% python3 -q
>>> import numpy as np
>>> from numpy import linalg as LA
>>> np.set_printoptions(precision=1, suppress=True, linewidth=140, legacy="1.25")
>>> rd = lambda a: np.round(a, 1) + 0
>>> mat = np.load("m.npy")
>>> mat
array([[ 2, -2,  0],
       [-2,  3, -2],
       [-1,  3, -1]])
>>> Q, R = LA.qr(mat)
>>> rd(Q @ R)
array([[ 2., -2.,  0.],
       [-2.,  3., -2.],
       [-1.,  3., -1.]])
>>> abs(R[0, 0]), rd(LA.norm(mat[:, 0]))
(3.0, 3.0)
>>> rd(Q)
array([[-0.7, -0.5, -0.6],
       [ 0.7, -0.1, -0.7],
       [ 0.3, -0.9,  0.4]])
>>> np.einsum("ii->", mat)
4
>>> rd(LA.det(mat[::-1]))
-6.0
>>> np.einsum("ij,ji->", mat, mat)
10
>>> rd(LA.eigvals(mat))
array([3.6+0.j , 0.2+1.3j, 0.2-1.3j])
>>> proj = np.triu(np.array([[2, 2, 3], [2, 3, 0], [3, 0, 2]]), 1) + np.eye(3)
>>> other = proj @ mat @ LA.inv(proj)
>>> proj @ mat - mat @ proj
array([[ -7.,  11., -13.],
       [  0.,   4.,   6.],
       [  0.,   2.,   3.]])
>>> np.trace(other), np.trace(mat)
(4.0, 4)
>>> other
array([[-5., 23.,  8.],
       [-2.,  7.,  4.],
       [-1.,  5.,  2.]])
>>> LA.matrix_rank(other)
3
>>> [round(float(x), 1) for x in LA.svd(other, compute_uv=False)[:3]]
[26.7, 1.5, 0.2]
>>> Q, evecs = LA.qr(mat[:, :2])[0], LA.qr(mat[:, 2:])[0]
>>> s = LA.svd(Q.T @ evecs, compute_uv=False)
>>> rd(LA.norm(Q @ Q.T - evecs @ evecs.T, 2))
1.0
>>> (s > 0.9).sum()
0
>>> rd(s)
array([0.9])
>>> arr = np.load("data.npy")
>>> arr
array([[ 31.2,  15.7, -11.7],
       [ 18.7,  10.1,  -7.3],
       [  8.7,   5.4,  -3.7],
       [  1.1,   1.3,  -0.8],
       [  1. ,   1.2,  -0.8],
       [  0.7,   1.1,  -0.7],
       [ -0.2,   0.3,  -0.2],
       [ -0.1,   0. ,   0. ],
       [  0.7,   0.1,  -0.1],
       [  1.6,   0.5,  -0.1],
       [  2. ,   1. ,   0. ],
       [  1.6,   1.1,   0.2],
       [ -0.9,   1.1,   1.3],
       [ -3.1,   0.8,   2.2],
       [ -3.8,   0.7,   2.4],
       [ -5.4,   0.5,   3. ],
       [ -6.1,   0.3,   3.3]])
>>> z = arr[:, 1] > np.median(arr[:, 1])
>>> r0 = arr[z].mean(axis=0) - arr[~z].mean(axis=0)
>>> z.astype(int)
array([1, 1, 1, 1, 1, 1, 0, 0, 0, 0, 0, 1, 1, 0, 0, 0, 0])
>>> np.argsort(-np.abs(r0).round(6), kind="stable")
array([0, 1, 2])
>>> rd((((arr - arr.mean(axis=0)) @ r0 > 0) == z).mean())
0.7
>>> D = LA.norm(arr[:, None] - arr[None], axis=-1)
>>> D[16].round(6).argsort(kind="stable")[:4]
array([16, 15, 14, 13])
>>> D.shape
(17, 17)
>>> rd(D[:5, :5])
array([[ 0. , 14.4, 26. , 35.1, 35.2],
       [14.4,  0. , 11.6, 20.7, 20.9],
       [26. , 11.6,  0. ,  9.1,  9.2],
       [35.1, 20.7,  9.1,  0. ,  0.1],
       [35.2, 20.9,  9.2,  0.1,  0. ]])
>>> rd(LA.norm(arr - arr.mean(axis=0), axis=1))
array([33.2, 18.8,  7.2,  2. ,  2.2,  2.5,  3.7,  3.9,  3.2,  2.4,  1.8,  2. ,  4.4,  6.8,  7.5,  9.2, 10. ])
>>> rd(LA.norm(arr, axis=1))
array([36.8, 22.5, 10.9,  1.9,  1.8,  1.5,  0.4,  0.1,  0.7,  1.7,  2.2,  2. ,  1.9,  3.9,  4.5,  6.2,  6.9])
>>> cen = arr - arr.mean(axis=0)
>>> evecs = LA.svd(cen)[2][:1]
>>> other = cen - cen @ evecs.T @ evecs
>>> rd((cen @ evecs.T).std(axis=0))
array([10.5])
>>> rd(np.diag(evecs.T @ evecs))
array([0.7, 0.1, 0.1])
>>> proj = arr @ LA.solve(arr.T @ arr, arr.T)
>>> rd(np.diag(proj))
array([0.7, 0.3, 0.2, 0.1, 0.1, 0.1, 0. , 0. , 0. , 0.1, 0.2, 0.1, 0.1, 0.2, 0.2, 0.3, 0.3])
>>> rd(LA.eigvalsh(proj))
array([0., 0., 0., 0., 0., 0., 0., 0., 0., 0., 0., 0., 0., 0., 1., 1., 1.])
>>> np.allclose(proj @ proj, proj)
True
>>> rd(proj @ arr[:, 2])
array([-11.7,  -7.3,  -3.7,  -0.8,  -0.8,  -0.7,  -0.2,   0. ,  -0.1,  -0.1,   0. ,   0.2,   1.3,   2.2,   2.4,   3. ,   3.3])
>>> other = np.array([[5], [1], [-3], [-4]])
>>> C = np.array([[2, 1]])
>>> feats = other @ C
>>> feats
array([[10,  5],
       [ 2,  1],
       [-6, -3],
       [-8, -4]])
>>> # rows and columns are dependent
>>> [round(float(x), 1) for x in LA.svd(feats, compute_uv=False)[:3]]
[16.0, 0.0]
>>> LA.matrix_rank(feats, rtol=0.1)
1
>>> other = feats / np.sqrt((feats ** 2).mean(axis=1, keepdims=True))
>>> LA.matrix_rank(feats - feats.mean(axis=1, keepdims=True))
1
>>> LA.matrix_rank(other) == LA.matrix_rank(feats)
True
>>> rng = np.random.default_rng(486176)
>>> other = feats + rng.integers(-2, 3, (4, 1)) @ rng.integers(-2, 3, (1, 2))
>>> other
array([[ 8,  7],
       [ 4, -1],
       [-5, -4],
       [-9, -3]])
>>> rd(LA.svd(other - feats, compute_uv=False))
array([4.5, 0. ])
>>> other - feats
array([[-2,  2],
       [ 2, -2],
       [ 1, -1],
       [-1,  1]])
>>> LA.matrix_rank(other - feats, tol=1e-8)
1
>>> left, s, VT = LA.svd(feats)
>>> evecs = VT[:(s > 1e-8).sum()]
>>> x0 = feats[2] + -2 * feats[0] + rng.integers(2) * np.eye(2)[1]
>>> x0
array([-26., -13.])
>>> rd(evecs.T @ evecs)
array([[0.8, 0.4],
       [0.4, 0.2]])
>>> rd(LA.norm(x0 - evecs.T @ evecs @ x0))
0.0
>>> A = np.load("dump.npy")
>>> A
array([[ 1.5,  1.7,  2.1],
       [-1.6, -1.6, -2.6],
       [-1.7, -1.3, -0.7]])
>>> z = rng.permutation(3)
>>> other = A[:, z] * rng.choice([-1, 1], 3)
>>> other
array([[-2.1, -1.7,  1.5],
       [ 2.6,  1.6, -1.6],
       [ 0.7,  1.3, -1.7]])
>>> left, _, VT = LA.svd(A.T @ other)
>>> rd(LA.lstsq(A, other)[0])
array([[ 0.,  0.,  1.],
       [ 0., -1.,  0.],
       [-1.,  0.,  0.]])
>>> rd(left @ VT)
array([[ 0.,  0.,  1.],
       [ 0., -1.,  0.],
       [-1.,  0.,  0.]])
>>> z
array([2, 1, 0])
>>> rd(LA.det(other[::-1]))
0.9
>>> np.kron(np.eye(2, dtype=int), other)
array([[-2.1, -1.7,  1.5, -0. , -0. ,  0. ],
       [ 2.6,  1.6, -1.6,  0. ,  0. , -0. ],
       [ 0.7,  1.3, -1.7,  0. ,  0. , -0. ],
       [-0. , -0. ,  0. , -2.1, -1.7,  1.5],
       [ 0. ,  0. , -0. ,  2.6,  1.6, -1.6],
       [ 0. ,  0. , -0. ,  0.7,  1.3, -1.7]])
>>> rd(LA.eigvals(other).sum().real)
-2.2
>>> rd(LA.det(other.T))
-0.9
>>> rd(LA.det(2 * other)), rd(LA.det(other))
(-7.0, -0.9)
>>> rd(np.einsum("ij,ji->", other, other))
-1.0
>>> other = A + rng.integers(-2, 3, (3, 2)) @ rng.integers(-2, 3, (2, 3))
>>> rd(other)
array([[-2.5,  3.7,  4.1],
       [-3.6, -0.6, -1.6],
       [-5.7, -7.3, -2.7]])
>>> LA.matrix_rank(other - A, tol=1e-8)
2
>>> rd(LA.eigvals(A).sum().real)
-0.8
>>> rd(LA.det(2 * A)), rd(LA.det(A))
(7.0, 0.9)
>>> rd(LA.det(A[::-1]))
-0.9
>>> rd(LA.det(A.T))
0.9
>>> other = LA.inv(A)
>>> rd(LA.cond(A))
29.8
>>> rd(other)
array([[-2.6, -1.8, -1.2],
       [ 3.8,  2.9,  0.6],
       [-0.7, -1.1,  0.4]])
>>> rd(LA.det(A) * other)
array([[-2.3, -1.5, -1.1],
       [ 3.3,  2.5,  0.5],
       [-0.6, -0.9,  0.3]])
>>> rd(LA.inv(other))
array([[ 1.5,  1.7,  2.1],
       [-1.6, -1.6, -2.6],
       [-1.7, -1.3, -0.7]])
>>> (np.abs(other) > 1e-9).astype(int)
array([[1, 1, 1],
       [1, 1, 1],
       [1, 1, 1]])
>>> rd(LA.det(A) * LA.det(other))
1.0
>>> rd(A @ other)
array([[1., 0., 0.],
       [0., 1., 0.],
       [0., 0., 1.]])
